$ python3 -q
>>> import numpy as np
>>> import numpy.linalg as la
>>> np.set_printoptions(precision=2, suppress=True, linewidth=200)
>>> rd = lambda a: np.round(a, 2) + 0
>>> feats = np.load("mat.npy")
>>> feats
array([[0, 4, 0, 0, 4, 2],
       [0, 6, 0, 0, 6, 3],
       [0, 4, 0, 0, 4, 2],
       [0, 0, 0, 0, 0, 0],
       [0, 0, 0, 0, 0, 0]])
>>> rd(feats @ la.pinv(feats) @ feats)
array([[0., 4., 0., 0., 4., 2.],
       [0., 6., 0., 0., 6., 3.],
       [0., 4., 0., 0., 4., 2.],
       [0., 0., 0., 0., 0., 0.],
       [0., 0., 0., 0., 0., 0.]])
>>> np.allclose(feats[:-1].T @ la.lstsq(feats[:-1].T, feats[-1])[0], feats[-1])
True
>>> np.abs(np.diag(la.qr(feats)[1])) > 1e-9
array([False,  True, False, False, False])
>>> try:
...     la.inv(feats)
... except la.LinAlgError as e:
...     print(e)
... 
Last 2 dimensions of the array must be square
>>> print(rd(np.trace(la.pinv(feats) @ feats)))
1.0
>>> la.lstsq(feats[:-1].T, feats[-1])[2]
np.int32(1)
>>> x0 = np.array([-2, 3, 1, -3, 0, -3])
>>> feats @ x0
array([6, 9, 6, 0, 0])
>>> feats @ np.ones(6)
array([10., 15., 10.,  0.,  0.])
>>> feats @ (2 * x0)
array([12, 18, 12,  0,  0])
>>> feats * x0
array([[ 0, 12,  0,  0,  0, -6],
       [ 0, 18,  0,  0,  0, -9],
       [ 0, 12,  0,  0,  0, -6],
       [ 0,  0,  0,  0,  0,  0],
       [ 0,  0,  0,  0,  0,  0]])
>>> Uu, sigma, vt = la.svd(feats)
>>> evecs = vt[:(sigma > 1e-8).sum()]
>>> rng = np.random.default_rng(439)
>>> x0 = feats[0] + -2 * feats[4] + rng.integers(2) * np.eye(6)[2]
>>> x0
array([0., 4., 0., 0., 4., 2.])
>>> np.allclose(evecs.T @ evecs @ x0, x0)
True
>>> rd(np.diag(evecs.T @ evecs))
array([0.  , 0.44, 0.  , 0.  , 0.44, 0.11])
>>> Uu, sigma, vt = la.svd(feats)
>>> np.argmax(sigma[:-1] / (sigma[1:] + 1e-6)) + 1
np.int64(1)
>>> M2 = Uu[:, :1] @ np.diag(sigma[:1]) @ vt[:1]
>>> print(rd(M2))
[[0. 4. 0. 0. 4. 2.]
 [0. 6. 0. 0. 6. 3.]
 [0. 4. 0. 0. 4. 2.]
 [0. 0. 0. 0. 0. 0.]
 [0. 0. 0. 0. 0. 0.]]
>>> la.matrix_rank(M2)
np.int64(1)
>>> rd(la.norm(feats - M2) / la.norm(feats))
np.float64(0.0)
>>> rd(la.norm(feats - M2, 2)), rd(sigma[1])
(np.float64(0.0), np.float64(0.0))
>>> M = np.load("out15.npy")
>>> M
array([[ -6,   0, -15,  -9,   0,  -9],
       [  6,  -5,  12,   4,   3,   6],
       [ -4,  25,   5,  19, -15,   9],
       [  4,  -5,   7,   1,   3,   3],
       [  6, -20,   3, -11,  12,  -3],
       [ -6,  10,  -9,   1,  -6,  -3],
       [  4, -20,  -2, -14,  12,  -6],
       [  0,   0,   0,   0,   0,   0]])
>>> # rows and columns are dependent
>>> Uu, sigma, vt = la.svd(M)
>>> evecs = vt[:(sigma > 1e-8).sum()]
>>> x0 = M[7] + 4 * M[6] + rng.integers(2) * np.eye(6)[5]
>>> print(x0)
[ 16. -80.  -8. -56.  48. -23.]
>>> rd(np.diag(evecs.T @ evecs))
array([0.15, 0.56, 0.56, 0.33, 0.2 , 0.2 ])
>>> np.allclose(evecs.T @ evecs @ x0, x0)
False
>>> rd(la.norm(x0 - evecs.T @ evecs @ x0))
np.float64(0.9)
>>> Uu, sigma, vt = la.svd(M)
>>> print(rd(sigma))
[54.37 30.88  0.    0.    0.    0.  ]
>>> M2 = Uu[:, :2] @ np.diag(sigma[:2]) @ vt[:2]
>>> rd(M2)
array([[ -6.,   0., -15.,  -9.,   0.,  -9.],
       [  6.,  -5.,  12.,   4.,   3.,   6.],
       [ -4.,  25.,   5.,  19., -15.,   9.],
       [  4.,  -5.,   7.,   1.,   3.,   3.],
       [  6., -20.,   3., -11.,  12.,  -3.],
       [ -6.,  10.,  -9.,   1.,  -6.,  -3.],
       [  4., -20.,  -2., -14.,  12.,  -6.],
       [  0.,   0.,   0.,   0.,   0.,   0.]])
>>> print(la.matrix_rank(M2))
2
>>> r = la.matrix_rank(M)
>>> r
np.int64(2)
>>> null = la.svd(M)[2][r:].T
>>> null.shape
(6, 4)
>>> la.matrix_rank(M.T @ M), la.matrix_rank(M @ M.T)
(np.int64(2), np.int64(2))
>>> [int(la.matrix_rank(M[:i])) for i in range(1, len(M) + 1)]
[1, 2, 2, 2, 2, 2, 2, 2]
>>> print([int(la.matrix_rank(M[:, :j + 1])) for j in range(6)])
[1, 2, 2, 2, 2, 2]
>>> [int(la.matrix_rank(np.delete(M, i, axis=0))) for i in range(8)]
[2, 2, 2, 2, 2, 2, 2, 2]
>>> Uu, sigma, vt = la.svd(M, full_matrices=False)
>>> rd(np.cumsum(sigma ** 2) / np.sum(sigma ** 2))
array([0.76, 1.  , 1.  , 1.  , 1.  , 1.  ])
>>> rd(np.abs(vt[0]))
array([0.16, 0.72, 0.03, 0.48, 0.43, 0.19])
>>> print(rd(sigma / sigma[0]))
[1.   0.57 0.   0.   0.   0.  ]
>>> rd(vt @ vt.T)
array([[1., 0., 0., 0., 0., 0.],
       [0., 1., 0., 0., 0., 0.],
       [0., 0., 1., 0., 0., 0.],
       [0., 0., 0., 1., 0., 0.],
       [0., 0., 0., 0., 1., 0.],
       [0., 0., 0., 0., 0., 1.]])
>>> np.allclose(Uu * sigma @ vt, M)
True
>>> rd(Uu.T @ Uu)
array([[1., 0., 0., 0., 0., 0.],
       [0., 1., 0., 0., 0., 0.],
       [0., 0., 1., 0., 0., 0.],
       [0., 0., 0., 1., 0., 0.],
       [0., 0., 0., 0., 1., 0.],
       [0., 0., 0., 0., 0., 1.]])
>>> np.abs(Uu[:, 0]).round(6).argmax()
np.int64(2)
>>> E = np.load("layer6.npy")
>>> E
array([[2., 1., 0., 0., 0.],
       [0., 2., 1., 0., 0.],
       [0., 0., 2., 1., 0.],
       [0., 0., 0., 2., 1.],
       [0., 0., 0., 0., 2.]])
>>> r = la.matrix_rank(feats)
>>> r
np.int64(1)
>>> null = la.svd(feats)[2][r:].T
>>> rd(null @ null.T)
array([[ 1.  ,  0.  ,  0.  ,  0.  ,  0.  ,  0.  ],
       [ 0.  ,  0.56,  0.  ,  0.  , -0.44, -0.22],
       [ 0.  ,  0.  ,  1.  ,  0.  ,  0.  ,  0.  ],
       [ 0.  ,  0.  ,  0.  ,  1.  ,  0.  ,  0.  ],
       [ 0.  , -0.44,  0.  ,  0.  ,  0.56, -0.22],
       [ 0.  , -0.22,  0.  ,  0.  , -0.22,  0.89]])
>>> null.shape
(6, 5)
>>> [int(la.matrix_rank(feats[:, :j + 1])) for j in range(6)]
[0, 1, 1, 1, 1, 1]
>>> [int(la.matrix_rank(np.delete(feats, i, axis=0))) for i in range(5)]
[1, 1, 1, 1, 1]
>>> [int(la.matrix_rank(feats[:i])) for i in range(1, len(feats) + 1)]
[1, 1, 1, 1, 1]
>>> M2 = np.array([[7, 9, 5], [4, 4, 5], [4, 2, 3], [6, 4, 0], [9, 2, 8]])
>>> np.einsum("ij,ij->i", E, E)
array([5., 5., 5., 5., 4.])
>>> np.einsum("ik,kj->ji", E, M2)
array([[18., 12., 14., 21., 18.],
       [22., 10.,  8., 10.,  4.],
       [15., 13.,  6.,  8., 16.]])
>>> la.matrix_rank(np.vstack([E, M2.T]))
np.int64(5)
>>> np.einsum("ik,kj->ij", E, M2)
array([[18., 22., 15.],
       [12., 10., 13.],
       [14.,  8.,  6.],
       [21., 10.,  8.],
       [18.,  4., 16.]])
>>> np.vstack([E, M2.T]).shape
(8, 5)
>>> la.matrix_rank(E @ M2)
np.int64(3)
>>> Q, evecs = la.qr(E[:, :2])[0], la.qr(E[:, 2:])[0]
>>> sigma = la.svd(Q.T @ evecs, compute_uv=False)
>>> print(rd(la.norm(Q @ Q.T - evecs @ evecs.T, 2)))
1.0
>>> (sigma > 0.9).sum()
np.int64(0)
>>> rd(np.degrees(np.arccos(sigma.clip(0, 1))))
array([60.19, 90.  ])
>>> F = np.load("x.npy")
>>> F
array([[0, 0, 3, 1, 1, 3],
       [0, 0, 1, 3, 3, 1],
       [0, 0, 0, 2, 1, 2],
       [0, 0, 0, 0, 3, 3],
       [0, 0, 0, 0, 0, 1],
       [0, 0, 0, 0, 0, 0]])
>>> r = la.matrix_rank(F)
>>> r
np.int64(4)
>>> null = la.svd(F)[2][r:].T
>>> null.shape
(6, 2)
>>> la.matrix_rank(F.T @ F), la.matrix_rank(F @ F.T)
(np.int64(4), np.int64(4))
>>> print(rd(F @ null))
[[0. 0.]
 [0. 0.]
 [0. 0.]
 [0. 0.]
 [0. 0.]
 [0. 0.]]
>>> print([int(la.matrix_rank(np.delete(F, i, axis=0))) for i in range(6)])
[4, 4, 4, 4, 4, 4]
>>> [int(la.matrix_rank(F[:, :j + 1])) for j in range(6)]
[0, 0, 1, 2, 3, 4]
>>> [int(la.matrix_rank(F[:i])) for i in range(1, len(F) + 1)]
[1, 2, 3, 4, 4, 4]
>>> u = np.array([3, 0, 0])
>>> np.cross(F[5, :3], F[3, :3])
array([0, 0, 0])
>>> print(np.array([np.convolve(row, u, "same") for row in F]))
[[0 9 3 3 9 0]
 [0 3 9 9 3 0]
 [0 0 6 3 6 0]
 [0 0 0 9 9 0]
 [0 0 0 0 3 0]
 [0 0 0 0 0 0]]
>>> np.polyval(u, F[5])
array([0, 0, 0, 0, 0, 0])
